% python3 -q
>>> import numpy as np
>>> np.set_printoptions(precision=2, suppress=True, linewidth=120, legacy="1.25")
>>> data = np.load("block11.npy")
>>> data
array([[ -9,  -8,  -5,   9,  -4,  -2],
       [  6,  -7,  -2,   0,  -8,  -4],
       [  7,  -1,  -8,  -3,  -4,  -2],
       [ -7,  -1,  -5,  -9,  -2,  -1],
       [ -9,   6,  -1,   1,   4,   2],
       [  0,   0,   5,   1,  14,   7],
       [ -8,   0,  -4,   3,  16,   8],
       [  2,  -5,  -1,   3,  -2,  -1],
       [ -5,   7,   5,   5, -12,  -6]])
>>> np.linalg.cond(data) > 100
True
>>> [round(float(x), 2) for x in np.linalg.svd(data, compute_uv=False)[:3]]
[30.71, 19.98, 17.34]
>>> np.argsort(-np.linalg.norm(data, axis=0).round(6), kind="stable")[:3]
array([4, 0, 1])
>>> round(np.linalg.norm(data, 2) / np.linalg.norm(data), 2)
0.7
>>> J = np.array([[-1.0, 1.0, 1.0, 1.0, 1.0, 1.0, 1.0],
...     [1.0, -1.0, 1.0, 1.0, 1.0, 1.0, 1.0],
...     [1.0, 1.0, -1.0, 1.0, 1.0, 1.0, 1.0],
...     [1.0, 1.0, 1.0, -1.0, 1.0, 1.0, 1.0],
...     [1.0, 1.0, 1.0, 1.0, -1.0, 1.0, 1.0],
...     [1.0, 1.0, 1.0, 1.0, 1.0, -1.0, 1.0],
...     [1.0, 1.0, 1.0, 1.0, 1.0, 1.0, -1.0]])
>>> th = np.radians(30)
>>> r_ = np.eye(7)
>>> r_[2, 2] = r_[4, 4] = np.cos(th)
>>> r_[2, 4], r_[4, 2] = -np.sin(th), np.sin(th)
>>> r_
array([[ 1.  ,  0.  ,  0.  ,  0.  ,  0.  ,  0.  ,  0.  ],
       [ 0.  ,  1.  ,  0.  ,  0.  ,  0.  ,  0.  ,  0.  ],
       [ 0.  ,  0.  ,  0.87,  0.  , -0.5 ,  0.  ,  0.  ],
       [ 0.  ,  0.  ,  0.  ,  1.  ,  0.  ,  0.  ,  0.  ],
       [ 0.  ,  0.  ,  0.5 ,  0.  ,  0.87,  0.  ,  0.  ],
       [ 0.  ,  0.  ,  0.  ,  0.  ,  0.  ,  1.  ,  0.  ],
       [ 0.  ,  0.  ,  0.  ,  0.  ,  0.  ,  0.  ,  1.  ]])
>>> other = J @ r_.T
>>> round(float(np.linalg.det(r_)), 2), round(float(np.trace(r_)), 2)
(1.0, 6.73)
>>> feats = np.load("run5.npy")
>>> feats
array([[ 0.,  2.,  0.,  0.,  0.,  0.,  0.,  0.,  0.,  0.],
       [ 2.,  1.,  2.,  0.,  0.,  0.,  0.,  0.,  0.,  0.],
       [ 0.,  2., -1.,  2.,  0.,  0.,  0.,  0.,  0.,  0.],
       [ 0.,  0.,  2.,  1.,  2.,  0.,  0.,  0.,  0.,  0.],
       [ 0.,  0.,  0.,  2.,  0.,  2.,  0.,  0.,  0.,  0.],
       [ 0.,  0.,  0.,  0.,  2.,  0.,  2.,  0.,  0.,  0.],
       [ 0.,  0.,  0.,  0.,  0.,  2.,  2.,  2.,  0.,  0.],
       [ 0.,  0.,  0.,  0.,  0.,  0.,  2., -1.,  2.,  0.],
       [ 0.,  0.,  0.,  0.,  0.,  0.,  0.,  2., -2.,  2.],
       [ 0.,  0.,  0.,  0.,  0.,  0.,  0.,  0.,  2.,  1.]])
>>> np.linalg.norm(feats, axis=1).argmax()
6
>>> np.linalg.norm(feats, axis=0)
array([2.  , 3.  , 3.  , 3.  , 2.83, 2.83, 3.46, 3.  , 3.46, 2.24])
